$ ipython --no-banner

In [1]: import numpy as np

In [2]: np.set_printoptions(precision=2, suppress=True, linewidth=100, legacy="1.25")

In [3]: m1 = np.load("mat.npy")

In [4]: m1
Out[4]: 
array([[-0.28,  0.24, -0.21, -0.81,  0.4 ],
       [-0.14,  0.01, -0.7 , -0.11, -0.69],
       [ 0.76, -0.36, -0.44, -0.1 ,  0.3 ],
       [ 0.14, -0.52,  0.48, -0.54, -0.44],
       [-0.55, -0.74, -0.2 ,  0.16,  0.28]])

In [5]: np.round(np.einsum("ij,ji->", m1, m1), 2)
Out[5]: 0.86

In [6]: np.poly(m1)
Out[6]: array([ 1.  ,  0.97,  0.04, -0.04, -0.97, -1.  ])

In [7]: round(np.linalg.det(m1[::-1]), 2)
Out[7]: 1.0

In [8]: round(np.linalg.eigvals(m1).sum().real, 2)
Out[8]: -0.97

In [9]: round(float(np.linalg.det(2 * m1)), 2), round(np.linalg.det(m1), 2)
Out[9]: (32.0, 1.0)

In [10]: A2 = np.linalg.inv(m1)

In [11]: round(float(np.linalg.cond(m1)), 2)
Out[11]: 1.0

In [12]: np.linalg.inv(A2)
Out[12]: 
array([[-0.28,  0.24, -0.21, -0.81,  0.4 ],
       [-0.14,  0.01, -0.7 , -0.11, -0.69],
       [ 0.76, -0.36, -0.44, -0.1 ,  0.3 ],
       [ 0.14, -0.52,  0.48, -0.54, -0.44],
       [-0.55, -0.74, -0.2 ,  0.16,  0.28]])

In [13]: np.linalg.det(m1) * A2
Out[13]: 
array([[-0.28, -0.14,  0.76,  0.14, -0.55],
       [ 0.24,  0.01, -0.36, -0.52, -0.74],
       [-0.21, -0.7 , -0.44,  0.48, -0.2 ],
       [-0.81, -0.11, -0.1 , -0.54,  0.16],
       [ 0.4 , -0.69,  0.3 , -0.44,  0.28]])

In [14]: A2
Out[14]: 
array([[-0.28, -0.14,  0.76,  0.14, -0.55],
       [ 0.24,  0.01, -0.36, -0.52, -0.74],
       [-0.21, -0.7 , -0.44,  0.48, -0.2 ],
       [-0.81, -0.11, -0.1 , -0.54,  0.16],
       [ 0.4 , -0.69,  0.3 , -0.44,  0.28]])

In [15]: round(float(np.linalg.det(m1) * np.linalg.det(A2)), 2)
Out[15]: 1.0

In [16]: vec = np.array([2, 1, 3, 2, 1])

In [17]: [p for p in range(1, 25) if np.allclose(np.linalg.matrix_power(A2, p), np.eye(5))]
Out[17]: []

In [18]: np.sort(np.abs(np.degrees(np.angle(np.linalg.eigvals(A2)))))
Out[18]: array([  0.  ,  90.01,  90.01, 169.24, 169.24])

In [19]: data = np.load("sample7.npy")

In [20]: data
Out[20]: 
array([[ 0.71,  0.  ,  0.  ,  0.  , -0.71,  0.  ],
       [ 0.  ,  1.  ,  0.  ,  0.  ,  0.  ,  0.  ],
       [ 0.  ,  0.  ,  1.  ,  0.  ,  0.  ,  0.  ],
       [ 0.  ,  0.  ,  0.  ,  1.  ,  0.  ,  0.  ],
       [ 0.71,  0.  ,  0.  ,  0.  ,  0.71,  0.  ],
       [ 0.  ,  0.  ,  0.  ,  0.  ,  0.  ,  1.  ]])

In [21]: A2 = np.linalg.inv(data)

In [22]: round(float(np.linalg.cond(data)), 2)
Out[22]: 1.0

In [23]: np.allclose(A2, data.T)
Out[23]: True

In [24]: round(np.linalg.det(data) * np.linalg.det(A2), 2)
Out[24]: 1.0

In [25]: np.round(np.linalg.slogdet(data)[0], 2)
Out[25]: 1.0

In [26]: np.round(data @ A2, 2) + 0
Out[26]: 
array([[1., 0., 0., 0., 0., 0.],
       [0., 1., 0., 0., 0., 0.],
       [0., 0., 1., 0., 0., 0.],
       [0., 0., 0., 1., 0., 0.],
       [0., 0., 0., 0., 1., 0.],
       [0., 0., 0., 0., 0., 1.]])
